>>> import numpy as np
>>> from numpy import linalg as LA
>>> np.set_printoptions(precision=2, suppress=True, linewidth=100)
>>> def rd(a):
...     return np.round(a, 2) + 0
... 
>>> E = np.load("arr.npy")
>>> print(E)
[[ 2. -2. -2. -6. -6.  6. -6.  0. -4.  6.  0.  6.]
 [-2. -1.  1.  3.  3. -3.  3.  0.  2. -3.  0. -3.]
 [-2.  1. -1.  3.  3. -3.  3.  0.  2. -3.  0. -3.]
 [-6.  3.  3.  7.  9. -9.  9.  0.  6. -9.  0. -9.]
 [-6.  3.  3.  9.  7. -9.  9.  0.  6. -9.  0. -9.]
 [ 6. -3. -3. -9. -9.  7. -9.  0. -6.  9.  0.  9.]
 [-6.  3.  3.  9.  9. -9.  7.  0.  6. -9.  0. -9.]
 [ 0.  0.  0.  0.  0.  0.  0. -2.  0.  0.  0.  0.]
 [-4.  2.  2.  6.  6. -6.  6.  0.  2. -6.  0. -6.]
 [ 6. -3. -3. -9. -9.  9. -9.  0. -6.  7.  0.  9.]
 [ 0.  0.  0.  0.  0.  0.  0.  0.  0.  0. -2.  0.]
 [ 6. -3. -3. -9. -9.  9. -9.  0. -6.  9.  0.  7.]]
>>> # symmetric, so the eigenvalues are real
>>> w, V = LA.eigvalsh(E)
Traceback (most recent call last):
  File "<python-input-7>", line 1, in <module>
    w, V = LA.eigvalsh(E)
    ^^^^
ValueError: too many values to unpack (expected 2)
>>> w, V = LA.eigh(E)
>>> print(rd(V.T @ E @ V))
[[-2.  0.  0.  0.  0.  0.  0.  0.  0.  0.  0.  0.]
 [ 0. -2.  0.  0.  0.  0.  0.  0.  0.  0.  0.  0.]
 [ 0.  0. -2.  0.  0.  0.  0.  0.  0.  0.  0.  0.]
 [ 0.  0.  0. -2.  0.  0.  0.  0.  0.  0.  0.  0.]
 [ 0.  0.  0.  0. -2.  0.  0.  0.  0.  0.  0.  0.]
 [ 0.  0.  0.  0.  0. -2.  0.  0.  0.  0.  0.  0.]
 [ 0.  0.  0.  0.  0.  0. -2.  0.  0.  0.  0.  0.]
 [ 0.  0.  0.  0.  0.  0.  0. -2.  0.  0.  0.  0.]
 [ 0.  0.  0.  0.  0.  0.  0.  0. -2.  0.  0.  0.]
 [ 0.  0.  0.  0.  0.  0.  0.  0.  0. -2.  0.  0.]
 [ 0.  0.  0.  0.  0.  0.  0.  0.  0.  0. -2.  0.]
 [ 0.  0.  0.  0.  0.  0.  0.  0.  0.  0.  0. 62.]]
>>> print(rd(V.T @ V))
[[1. 0. 0. 0. 0. 0. 0. 0. 0. 0. 0. 0.]
 [0. 1. 0. 0. 0. 0. 0. 0. 0. 0. 0. 0.]
 [0. 0. 1. 0. 0. 0. 0. 0. 0. 0. 0. 0.]
 [0. 0. 0. 1. 0. 0. 0. 0. 0. 0. 0. 0.]
 [0. 0. 0. 0. 1. 0. 0. 0. 0. 0. 0. 0.]
 [0. 0. 0. 0. 0. 1. 0. 0. 0. 0. 0. 0.]
 [0. 0. 0. 0. 0. 0. 1. 0. 0. 0. 0. 0.]
 [0. 0. 0. 0. 0. 0. 0. 1. 0. 0. 0. 0.]
 [0. 0. 0. 0. 0. 0. 0. 0. 1. 0. 0. 0.]
 [0. 0. 0. 0. 0. 0. 0. 0. 0. 1. 0. 0.]
 [0. 0. 0. 0. 0. 0. 0. 0. 0. 0. 1. 0.]
 [0. 0. 0. 0. 0. 0. 0. 0. 0. 0. 0. 1.]]
>>> print(rd(w))
[-2. -2. -2. -2. -2. -2. -2. -2. -2. -2. -2. 62.]
>>> A = np.load("layer14.npy")
>>> print(A)
[[2.02 4.   4.   5.   1.   4.   2.   2.   1.   0.  ]
 [4.   2.02 4.   0.   3.   2.   4.   5.   0.   4.  ]
 [4.   2.   2.02 1.   4.   2.   4.   5.   0.   2.  ]
 [4.   1.   5.   4.02 2.   2.   2.   4.   3.   4.  ]
 [0.   2.   3.   3.   1.02 1.   3.   1.   0.   2.  ]
 [3.   2.   1.   3.   1.   4.02 1.   1.   1.   4.  ]
 [3.   1.   5.   5.   4.   5.   3.02 5.   4.   5.  ]
 [3.   2.   5.   3.   0.   2.   3.   2.02 5.   1.  ]
 [2.   0.   4.   1.   4.   5.   3.   3.   1.02 1.  ]
 [2.   4.   4.   5.   1.   4.   2.   2.   1.   0.02]]
>>> Uu, s, Vh = LA.svd(A)
>>> print(np.argmax(s[:-1] / (s[1:] + 1e-6)) + 1)
9
>>> A2 = Uu[:, :9] @ np.diag(s[:9]) @ Vh[:9]
>>> print(rd(np.abs(A - A2).max()))
0.0
>>> print(rd(LA.norm(A - A2) / LA.norm(A)))
0.0
>>> data = np.load("test11.npy")
>>> print(data)
[[ 31  23  10 -10 -30  -6  11 -22]
 [ 23  61 -32   8 -21   8  -9 -28]
 [ 10 -32  54 -26   7  -8  36   2]
 [-10   8 -26  18   1  10 -18   6]
 [-30 -21   7   1  50  14   9  20]
 [ -6   8  -8  10  14  17   1   4]
 [ 11  -9  36 -18   9   1  30  -4]
 [-22 -28   2   6  20   4  -4  20]]
>>> # looks like rank 4
>>> Uu, s, Vh = LA.svd(data)
>>> print(rd(s))
[126.86  99.83  42.17  12.13   0.     0.     0.     0.  ]
>>> print(np.argmax(s[:-1] / (s[1:] + 1e-6)) + 1)
4
>>> A2 = Uu[:, :4] @ np.diag(s[:4]) @ Vh[:4]
>>> print(rd(A2))
[[ 31.  23.  10. -10. -30.  -6.  11. -22.]
 [ 23.  61. -32.   8. -21.   8.  -9. -28.]
 [ 10. -32.  54. -26.   7.  -8.  36.   2.]
 [-10.   8. -26.  18.   1.  10. -18.   6.]
 [-30. -21.   7.   1.  50.  14.   9.  20.]
 [ -6.   8.  -8.  10.  14.  17.   1.   4.]
 [ 11.  -9.  36. -18.   9.   1.  30.  -4.]
 [-22. -28.   2.   6.  20.   4.  -4.  20.]]
>>> print(LA.matrix_rank(A2))
4
>>> print(rd(LA.norm(data - A2, 2)), rd(s[4]))
0.0 0.0
>>> print(rd(data.mean(axis=0)))
[ 0.88  1.25  5.38 -1.38  6.25  5.    7.   -0.25]
>>> data[:, 8]
Traceback (most recent call last):
  File "<python-input-30>", line 1, in <module>
    data[:, 8]
    ~~~~^^^^^^
IndexError: index 8 is out of bounds for axis 1 with size 8
>>> np.zeros(8, 8)
Traceback (most recent call last):
  File "<python-input-31>", line 1, in <module>
    np.zeros(8, 8)
    ~~~~~~~~^^^^^^
TypeError: Cannot interpret '8' as a data type
>>> rng = np.random.default_rng(83707)
>>> idx = rng.permutation(8)
>>> print(idx)
[4 7 2 6 3 5 0 1]
>>> A2 = data[idx][:, idx]
>>> print(rd(LA.det(A2)), rd(LA.det(data[idx])))
0.0 0.0
>>> print(np.allclose(A2, data))
False
>>> print(rd(LA.norm(data, "nuc")))
281.0
>>> print(rd(LA.norm(data, 1)), rd(LA.norm(data, np.inf)))
190.0 190.0
>>> print(rd(LA.norm(data, axis=0)))
[56.84 81.9  78.29 40.31 67.59 27.68 53.1  46.26]
>>> w, V = LA.eigh(data)
>>> print(rd(V.T @ V))
[[1. 0. 0. 0. 0. 0. 0. 0.]
 [0. 1. 0. 0. 0. 0. 0. 0.]
 [0. 0. 1. 0. 0. 0. 0. 0.]
 [0. 0. 0. 1. 0. 0. 0. 0.]
 [0. 0. 0. 0. 1. 0. 0. 0.]
 [0. 0. 0. 0. 0. 1. 0. 0.]
 [0. 0. 0. 0. 0. 0. 1. 0.]
 [0. 0. 0. 0. 0. 0. 0. 1.]]
>>> print(rd(V.T @ data @ V))
[[  0.     0.     0.     0.     0.     0.     0.     0.  ]
 [  0.     0.     0.     0.     0.     0.     0.     0.  ]
 [  0.     0.     0.     0.     0.     0.     0.     0.  ]
 [  0.     0.     0.     0.     0.     0.     0.     0.  ]
 [  0.     0.     0.     0.    12.13   0.     0.     0.  ]
 [  0.     0.     0.     0.     0.    42.17   0.     0.  ]
 [  0.     0.     0.     0.     0.     0.    99.83   0.  ]
 [  0.     0.     0.     0.     0.     0.     0.   126.86]]
>>> print(w.sum(), np.trace(data))
281.0 281
>>> print(rd(LA.svd(data, compute_uv=False)))
[126.86  99.83  42.17  12.13   0.     0.     0.     0.  ]
>>> print(rd(w))
[  0.     0.     0.     0.    12.13  42.17  99.83 126.86]
>>> print((w > 1e-8).sum(), (w < -1e-8).sum())
4 0
>>> print(rd(LA.eigvalsh(data + 3 * np.eye(8))))
[  3.     3.     3.     3.    15.13  45.17 102.83 129.86]
>>> print(np.abs(V[:, -1]).round(6).argmax())
1
>>> print(rd(V @ np.diag(w) @ V.T))
[[ 31.  23.  10. -10. -30.  -6.  11. -22.]
 [ 23.  61. -32.   8. -21.   8.  -9. -28.]
 [ 10. -32.  54. -26.   7.  -8.  36.   2.]
 [-10.   8. -26.  18.   1.  10. -18.   6.]
 [-30. -21.   7.   1.  50.  14.   9.  20.]
 [ -6.   8.  -8.  10.  14.  17.   1.   4.]
 [ 11.  -9.  36. -18.   9.   1.  30.  -4.]
 [-22. -28.   2.   6.  20.   4.  -4.  20.]]
>>> m1 = np.load("mat.npy")
>>> print(m1)
[[ 22. -10. -10.  25. -15.  10.]
 [-10.   1.   4. -10.   6.  -4.]
 [-10.   4.   1. -10.   6.  -4.]
 [ 25. -10. -10.  22. -15.  10.]
 [-15.   6.   6. -15.   6.  -6.]
 [ 10.  -4.  -4.  10.  -6.   1.]]
>>> # symmetric
>>> x = np.array([2, 6, 8, -1, -1, 9])
>>> h1 = np.maximum(m1 @ x, 0)
>>> print(h1)
[0. 0. 0. 0. 9. 0.]
>>> print(rd(np.tanh(m1 @ x)))
[-1. -1. -1. -1.  1. -1.]
>>> mat = np.load("run19.npy")
>>> print(mat)
[[0. 0. 3. 2. 1.]
 [0. 0. 0. 2. 0.]
 [3. 0. 0. 0. 0.]
 [2. 2. 0. 0. 0.]
 [1. 0. 0. 0. 0.]]
>>> # rows and columns are dependent
>>> x = np.array([0, 1, 3, 5, 4])
>>> h1 = np.maximum(mat @ x, 0)
>>> print(mat * (h1 > 1e-9)[:, None])
[[0. 0. 3. 2. 1.]
 [0. 0. 0. 2. 0.]
 [0. 0. 0. 0. 0.]
 [2. 2. 0. 0. 0.]
 [0. 0. 0. 0. 0.]]
>>> print(np.flatnonzero(h1 > 1e-9))
[0 1 3]
>>> print(np.maximum(mat @ x, 0) - np.maximum(-mat @ x, 0))
[23. 10.  0.  2.  0.]
>>> print(rd(np.tanh(mat @ x)))
[1.   1.   0.   0.96 0.  ]
>>> print(mat.T @ h1)
[ 4.  4. 69. 66. 23.]
